>>> import numpy as np
>>> np.set_printoptions(precision=3, suppress=True, linewidth=100)
>>> def tidy(a):
...     return np.round(a, 3) + 0
... 
>>> B = np.array([[0, 1], [2, 2]])
>>> W2 = np.array([[0, -1], [2, 0]])
>>> mat = np.kron(B, W2)
>>> mat
array([[ 0,  0,  0, -1],
       [ 0,  0,  2,  0],
       [ 0, -2,  0, -2],
       [ 4,  0,  4,  0]])
>>> B = np.array([[-3, -1], [0, -3], [1, -3], [1, 2]])
>>> np.einsum("ik,kj->ij", mat, B)
array([[ -1,  -2],
       [  2,  -6],
       [ -2,   2],
       [ -8, -16]])
>>> np.einsum("ij,ij->i", mat, mat)
array([ 1,  4,  8, 32])
>>> np.vstack([mat, B.T]).shape
(6, 4)
>>> np.einsum("ik,kj->ji", mat, B)
array([[ -1,   2,  -2,  -8],
       [ -2,  -6,   2, -16]])
>>> B.T @ mat.T
array([[ -1,   2,  -2,  -8],
       [ -2,  -6,   2, -16]])
>>> np.linalg.matrix_rank(np.vstack([mat, B.T]))
np.int64(4)
>>> x0 = np.array([-4, 2, 0, 5])
>>> y = mat @ x0
>>> b, lr = np.zeros(4), 1 / np.linalg.norm(mat, 2) ** 2
>>> for i in range(10):
...     b -= lr * mat.T @ (mat @ b - y)
...     if i % 2 == 0: print(i, round(np.linalg.norm(mat @ b - y), 3))
... 
0 11.832
2 7.245
4 4.825
6 3.58
8 2.921
>>> tidy(b)
array([-2.723,  2.992, -1.128,  3.743])
>>> rng = np.random.default_rng(72351)
>>> theta = np.sort(rng.uniform(-2, 2, 26))
>>> data = np.c_[theta, theta ** 2, theta ** 3] @ np.array([[3, -5, 4, 3], [-4, -4, 3, 5], [2, -1, -5, 1]])
>>> tidy(data)
array([[-33.386,   1.912,  36.797,   5.429],
       [-28.334,   1.86 ,  29.156,   4.72 ],
       [-26.082,   1.852,  25.847,   4.373],
       [-25.249,   1.852,  24.639,   4.24 ],
       [-18.346,   1.894,  15.073,   3.016],
       [-15.236,   1.934,  11.081,   2.391],
       [-14.177,   1.949,   9.78 ,   2.167],
       [ -6.817,   1.978,   1.964,   0.483],
       [ -4.574,   1.869,   0.274,  -0.031],
       [ -4.158,   1.831,   0.022,  -0.119],
       [ -3.953,   1.81 ,  -0.092,  -0.16 ],
       [ -2.661,   1.606,  -0.653,  -0.388],
       [ -1.438,   1.224,  -0.809,  -0.481],
       [  0.036,  -0.062,   0.05 ,   0.038],
       [  0.297,  -0.634,   0.495,   0.416],
       [  0.588,  -1.845,   1.311,   1.343],
       [  0.602,  -1.94 ,   1.366,   1.421],
       [  0.791,  -4.621,   2.393,   3.783],
       [  0.879,  -7.51 ,   2.525,   6.538],
       [  0.909,  -8.26 ,   2.422,   7.273],
       [  0.911,  -8.321,   2.412,   7.333],
       [  0.972,  -9.523,   2.14 ,   8.524],
       [  1.005, -10.084,   1.973,   9.084],
       [  2.457, -20.933,  -5.073,  20.229],
       [  2.633, -21.781,  -5.866,  21.115],
       [  3.793, -26.64 , -10.924,  26.218]])
>>> tidy(np.linalg.norm(data, 2) / np.linalg.norm(data))
np.float64(0.819)
